$ python -q
>>> import numpy as np
>>> np.set_printoptions(suppress=True, linewidth=120)
>>> data = np.loadtxt("dump.csv", delimiter=",")
>>> print(data)
[[ 0.8  0.  -1.1 -2.7  1.2  0.6  0.8  0.2]
 [ 1.6 -0.8 -2.   0.3 -1.3  0.4  1.3  0.2]
 [-1.4 -0.3  2.  -5.1  0.7  2.5 -0.1  0.3]
 [-1.2 -0.5 -0.1  0.   0.4  0.9 -1.3 -2.1]
 [ 1.  -0.2 -2.1  5.1 -1.8  0.   1.5  0.2]
 [ 1.4 -0.4  1.   0.6  0.4  0.2 -0.9 -1.7]
 [ 0.4  0.4 -0.8  0.6  0.5  0.9 -0.4 -0.2]
 [-0.6  0.6  1.1  0.  -1.4  1.8 -0.8  1.3]
 [ 2.2 -1.4 -0.2 -1.5  1.2  1.2  0.9 -0.9]
 [-0.5 -1.3  0.   2.7  0.1 -1.2 -0.9 -0.1]
 [ 0.  -0.1  0.3 -1.5  0.3 -1.2 -2.2  0.9]]
>>> rng = np.random.default_rng(44)
>>> lab = rng.permutation(8)
>>> B = data[:, lab] * rng.choice([-1, 1], 8)
>>> print(B)
[[-2.7  0.8  1.1 -0.6 -1.2 -0.  -0.8  0.2]
 [ 0.3  1.6  2.  -0.4  1.3  0.8 -1.3  0.2]
 [-5.1 -1.4 -2.  -2.5 -0.7  0.3  0.1  0.3]
 [ 0.  -1.2  0.1 -0.9 -0.4  0.5  1.3 -2.1]
 [ 5.1  1.   2.1 -0.   1.8  0.2 -1.5  0.2]
 [ 0.6  1.4 -1.  -0.2 -0.4  0.4  0.9 -1.7]
 [ 0.6  0.4  0.8 -0.9 -0.5 -0.4  0.4 -0.2]
 [ 0.  -0.6 -1.1 -1.8  1.4 -0.6  0.8  1.3]
 [-1.5  2.2  0.2 -1.2 -1.2  1.4 -0.9 -0.9]
 [ 2.7 -0.5 -0.   1.2 -0.1  1.3  0.9 -0.1]
 [-1.5  0.  -0.3  1.2 -0.3  0.1  2.2  0.9]]
>>> U, _, VT = np.linalg.svd(data.T @ B)
>>> print(lab)
[3 0 2 5 4 1 6 7]
>>> print(np.round(np.linalg.lstsq(data, B)[0], 3) + 0)
[[ 0.  1.  0.  0.  0.  0.  0.  0.]
 [ 0.  0.  0.  0.  0. -1.  0.  0.]
 [ 0.  0. -1.  0.  0.  0.  0.  0.]
 [ 1.  0.  0.  0.  0.  0.  0.  0.]
 [ 0.  0.  0.  0. -1.  0.  0.  0.]
 [ 0.  0.  0. -1.  0.  0.  0.  0.]
 [ 0.  0.  0.  0.  0.  0. -1.  0.]
 [ 0.  0.  0.  0.  0.  0.  0.  1.]]
